$ python -q
>>> import numpy as np
>>> import numpy.linalg as la
>>> np.set_printoptions(precision=4, suppress=True, linewidth=140)
>>> rnd = lambda a: np.round(a, 4) + 0
>>> arr = np.loadtxt("dump.csv", delimiter=",")
>>> arr
array([[-6.,  6., -6.,  6., -6.,  6.],
       [-9.,  3.,  9.,  9., -3., -9.],
       [-9., -6., -3.,  9.,  6.,  3.],
       [ 6., -6.,  6., -4.,  4., -4.],
       [ 9., -3., -9., -6.,  2.,  6.],
       [ 9.,  6.,  3., -6., -4., -2.]])
>>> rng = np.random.default_rng(69357)
>>> labels = rng.permutation(6)
>>> A2 = arr[:, labels] * rng.choice([-1, 1], 6)
>>> print(A2)
[[-6.  6.  6. -6. -6. -6.]
 [-9.  3. -9. -3.  9. -9.]
 [-9. -6.  3.  6. -3. -9.]
 [ 4. -4. -6.  6.  4.  6.]
 [ 6. -2.  9.  3. -6.  9.]
 [ 6.  4. -3. -6.  2.  9.]]
>>> Uu, _, Vt = la.svd(arr.T @ A2)
>>> labels
array([3, 4, 2, 1, 5, 0])
>>> rnd(np.sort(np.abs(la.eigvals(arr))))
array([ 1.952 ,  1.952 ,  2.1655, 19.9797, 19.9797, 22.1655])
>>> np.allclose(arr, arr.T)
False
>>> (arr + arr.T) / 2
array([[-6. , -1.5, -7.5,  6. ,  1.5,  7.5],
       [-1.5,  3. ,  1.5,  1.5, -3. , -1.5],
       [-7.5,  1.5, -3. ,  7.5, -1.5,  3. ],
       [ 6. ,  1.5,  7.5, -4. , -1. , -5. ],
       [ 1.5, -3. , -1.5, -1. ,  2. ,  1. ],
       [ 7.5, -1.5,  3. , -5. ,  1. , -2. ]])
>>> np.allclose(arr @ arr.T, arr.T @ arr)
False
>>> rnd(la.det(arr))
np.float64(-73008.0)
>>> def softmax(z):
...     e = np.exp(z - z.max(axis=-1, keepdims=True))
...     return e / e.sum(axis=-1, keepdims=True)
... 
>>> rnd(softmax(arr).sum(axis=1))
array([1., 1., 1., 1., 1., 1.])
>>> rnd(softmax(arr[0] + 3))
array([0.    , 0.3333, 0.    , 0.3333, 0.    , 0.3333])
>>> scores = arr @ arr.T / np.sqrt(6)
>>> print(rnd(softmax(scores + np.triu(np.full(scores.shape, -np.inf), 1))))
[[1. 0. 0. 0. 0. 0.]
 [0. 1. 0. 0. 0. 0.]
 [0. 0. 1. 0. 0. 0.]
 [0. 0. 0. 1. 0. 0.]
 [0. 0. 0. 0. 1. 0.]
 [0. 0. 0. 0. 0. 1.]]
>>> softmax(scores).round(6).argmax(axis=1)
array([0, 1, 2, 3, 4, 5])
>>> softmax(scores)[0] @ arr
array([-6.,  6., -6.,  6., -6.,  6.])
>>> rnd(softmax(scores))
array([[1., 0., 0., 0., 0., 0.],
       [0., 1., 0., 0., 0., 0.],
       [0., 0., 1., 0., 0., 0.],
       [0., 0., 0., 1., 0., 0.],
       [0., 0., 0., 0., 1., 0.],
       [0., 0., 0., 0., 0., 1.]])
